$ ipython --no-banner

In [1]: import numpy as np

In [2]: np.set_printoptions(precision=3, suppress=True, linewidth=140, floatmode="fixed")

In [3]: data = np.loadtxt("mat.csv", delimiter=",")

In [4]: data
Out[4]: 
array([[16.215,  1.248, 12.115],
       [25.930,  0.319, -6.546],
       [16.796,  2.155, 11.048],
       [16.267,  2.599, 11.701],
       [25.556, -0.261, -6.391],
       [26.729, -0.995, -6.092],
       [16.215, -0.152, 11.938],
       [26.157,  1.402, -7.281],
       [16.242,  2.333, 10.344],
       [26.653,  1.708, -8.997],
       [24.523,  0.972, -5.299]])

In [5]: proj = data @ np.linalg.solve(data.T @ data, data.T)

In [6]: np.linalg.matrix_rank(np.eye(11) - proj)
Out[6]: np.int64(8)

In [7]: np.allclose(proj @ proj, proj)
Out[7]: True

In [8]: other = np.c_[data[:, :1] @ np.array([[0]]), np.array([1, -1, 1, -1, 2, 0, 1, -1, 1, 2, 1])]

In [9]: other
Out[9]: 
array([[ 0.000,  1.000],
       [ 0.000, -1.000],
       [ 0.000,  1.000],
       [ 0.000, -1.000],
       [ 0.000,  2.000],
       [ 0.000,  0.000],
       [ 0.000,  1.000],
       [ 0.000, -1.000],
       [ 0.000,  1.000],
       [ 0.000,  2.000],
       [ 0.000,  1.000]])

In [10]: np.linalg.norm(other - data @ np.linalg.lstsq(data, other)[0], axis=0)
Out[10]: array([0.000, 3.568])

In [11]: np.linalg.matrix_rank(np.c_[data, other])
Out[11]: np.int64(4)

In [12]: np.linalg.norm(np.linalg.qr(data)[0].T @ other, axis=0) ** 2 / ((other ** 2).sum(axis=0) + 1e-12)
Out[12]: array([0.000, 0.204])

In [13]: W2 = data[[5, 4]].astype(float)

In [14]: for _ in range(4):
    ...:     lab = np.linalg.norm(data[:, None] - W2, axis=-1).argmin(axis=1)
    ...:     W2 = np.array([data[lab == j].mean(axis=0) for j in range(2)])
    ...: 

In [15]: lab
Out[15]: array([1, 0, 1, 1, 0, 0, 1, 0, 1, 0, 0])

In [16]: W2[1] - W2[0]
Out[16]: array([-9.578,  1.112, 18.197])

In [17]: W2
Out[17]: 
array([[25.925,  0.524, -6.768],
       [16.347,  1.637, 11.429]])

In [18]: other = np.array([[-4, 4]])

In [19]: E = other.T @ other

In [20]: E
Out[20]: 
array([[ 16, -16],
       [-16,  16]])

In [21]: w, vecs = np.linalg.eigh(E)

In [22]: np.round(vecs.T @ E @ vecs, 3) + 0
Out[22]: 
array([[ 0.000,  0.000],
       [ 0.000, 32.000]])

In [23]: np.round(vecs.T @ vecs, 3) + 0
Out[23]: 
array([[1.000, 0.000],
       [0.000, 1.000]])

In [24]: np.linalg.eigvalsh(E + -3 * np.eye(2))
Out[24]: array([-3.000, 29.000])

In [25]: np.unique(w.round(6) + 0, return_counts=True)[1]
Out[25]: array([1, 1])

In [26]: np.abs(vecs[:, -1]).round(6).argmax()
Out[26]: np.int64(0)

In [27]: w
Out[27]: array([ 0.000, 32.000])

In [28]: (w > 1e-8).sum(), (w < -1e-8).sum()
Out[28]: (np.int64(1), np.int64(0))

In [29]: E[1] @ E[0]
Out[29]: np.int64(-512)

In [30]: np.linalg.norm(E, axis=0)
Out[30]: array([22.627, 22.627])

In [31]: np.linalg.norm(E, axis=1).argmax()
Out[31]: np.int64(0)

In [32]: round(float(np.linalg.norm(E[1] - E[0])), 3)
Out[32]: 45.255

In [33]: round(np.linalg.norm(E, 2), 3)
Out[33]: np.float64(32.0)

In [34]: round(np.linalg.norm(E, 1), 3), round(float(np.linalg.norm(E, np.inf)), 3)
Out[34]: (np.float64(32.0), 32.0)

In [35]: round(np.linalg.norm(E) ** 2 / np.linalg.norm(E, 2) ** 2, 3)
Out[35]: np.float64(1.0)

In [36]: m1 = np.loadtxt("w.csv", delimiter=",")

In [37]: m1
Out[37]: 
array([[ 2.000, -0.400,  0.200],
       [ 0.500, -1.000,  3.100],
       [-0.600,  2.000,  1.200],
       [ 0.000,  0.600, -0.800],
       [ 2.100,  0.900, -0.800],
       [ 1.300, -1.100,  1.700],
       [ 0.300,  0.600, -1.600],
       [-1.500, -0.300,  0.500],
       [-0.200, -1.300, -0.700],
       [ 0.700,  0.600, -1.200],
       [-1.200,  0.100, -1.000],
       [ 2.100,  0.500, -0.700],
       [-0.300, -1.100,  0.400],
       [-0.300, -0.600,  0.000],
       [ 2.300,  0.400,  0.900],
       [ 0.300,  0.800, -0.800],
       [-0.900,  0.500, -0.500],
       [ 5.000,  7.000,  1.000]])

In [38]: rng = np.random.default_rng(3276)

In [39]: lab = rng.permutation(3)

In [40]: other = m1[:, lab] * rng.choice([-1, 1], 3)

In [41]: other
Out[41]: 
array([[-2.000,  0.200, -0.400],
       [-0.500,  3.100, -1.000],
       [ 0.600,  1.200,  2.000],
       [-0.000, -0.800,  0.600],
       [-2.100, -0.800,  0.900],
       [-1.300,  1.700, -1.100],
       [-0.300, -1.600,  0.600],
       [ 1.500,  0.500, -0.300],
       [ 0.200, -0.700, -1.300],
       [-0.700, -1.200,  0.600],
       [ 1.200, -1.000,  0.100],
       [-2.100, -0.700,  0.500],
       [ 0.300,  0.400, -1.100],
       [ 0.300,  0.000, -0.600],
       [-2.300,  0.900,  0.400],
       [-0.300, -0.800,  0.800],
       [ 0.900, -0.500,  0.500],
       [-5.000,  1.000,  7.000]])

In [42]: Uu, _, Vt = np.linalg.svd(m1.T @ other)

In [43]: np.round(Uu @ Vt, 3) + 0
Out[43]: 
array([[-1.000,  0.000,  0.000],
       [ 0.000,  0.000,  1.000],
       [ 0.000,  1.000,  0.000]])

In [44]: G = np.cov(m1, rowvar=False)

In [45]: np.argwhere(np.triu(np.abs(np.corrcoef(m1.T)) > 0.8, 1))
Out[45]: array([], shape=(0, 2), dtype=int64)

In [46]: G
Out[46]: 
array([[2.548, 1.832, 0.361],
       [1.832, 3.423, 0.024],
       [0.361, 0.024, 1.430]])

In [47]: G.shape
Out[47]: (3, 3)

In [48]: np.median(m1, axis=0)
Out[48]: array([ 0.300,  0.450, -0.250])

In [49]: A = np.loadtxt("block10.csv", delimiter=",")

In [50]: A
Out[50]: 
array([[ 3.108, -1.314, -3.348],
       [ 1.775,  0.858, -5.295],
       [-1.049,  1.902, -1.920],
       [-3.218,  1.758,  3.866],
       [-1.444,  1.229, -2.406],
       [ 6.197,  0.466,  0.548],
       [ 2.145,  0.516, -1.083],
       [ 2.598,  0.559, -2.525],
       [-3.651,  0.667,  0.984],
       [-4.373, -1.385, -1.309],
       [-3.967, -2.187,  3.308],
       [ 6.326, -0.302, -4.023],
       [ 0.338, -0.404,  1.087],
       [ 0.161,  1.933, -2.659],
       [ 2.032, -0.294,  2.021],
       [ 1.870, -1.267,  1.721],
       [ 1.447, -0.478, -6.134],
       [-5.550,  0.005,  0.705],
       [ 7.686, -0.700,  1.638],
       [ 0.665, -2.851,  0.180],
       [ 1.149, -0.154, -0.203]])

In [51]: other = np.c_[A[:, :2] @ np.array([[1, 0], [3, 0]]), np.array([-4, 5, 2, -1, 3, 0, 2, 0, -2, 4, -2, 2, -2, 1, -5, -4, 4, -5, -5, 5, 2])]

In [52]: other
Out[52]: 
array([[ -0.834,   0.000,  -4.000],
       [  4.349,   0.000,   5.000],
       [  4.657,   0.000,   2.000],
       [  2.056,   0.000,  -1.000],
       [  2.243,   0.000,   3.000],
       [  7.595,   0.000,   0.000],
       [  3.693,   0.000,   2.000],
       [  4.275,   0.000,   0.000],
       [ -1.650,   0.000,  -2.000],
       [ -8.528,   0.000,   4.000],
       [-10.528,   0.000,  -2.000],
       [  5.420,   0.000,   2.000],
       [ -0.874,   0.000,  -2.000],
       [  5.960,   0.000,   1.000],
       [  1.150,   0.000,  -5.000],
       [ -1.931,   0.000,  -4.000],
       [  0.013,   0.000,   4.000],
       [ -5.535,   0.000,  -5.000],
       [  5.586,   0.000,  -5.000],
       [ -7.888,   0.000,   5.000],
       [  0.687,   0.000,   2.000]])

In [53]: np.round(np.linalg.norm(other - A @ np.linalg.lstsq(A, other)[0], axis=0), 3) + 0
Out[53]: array([ 0.000,  0.000, 11.842])
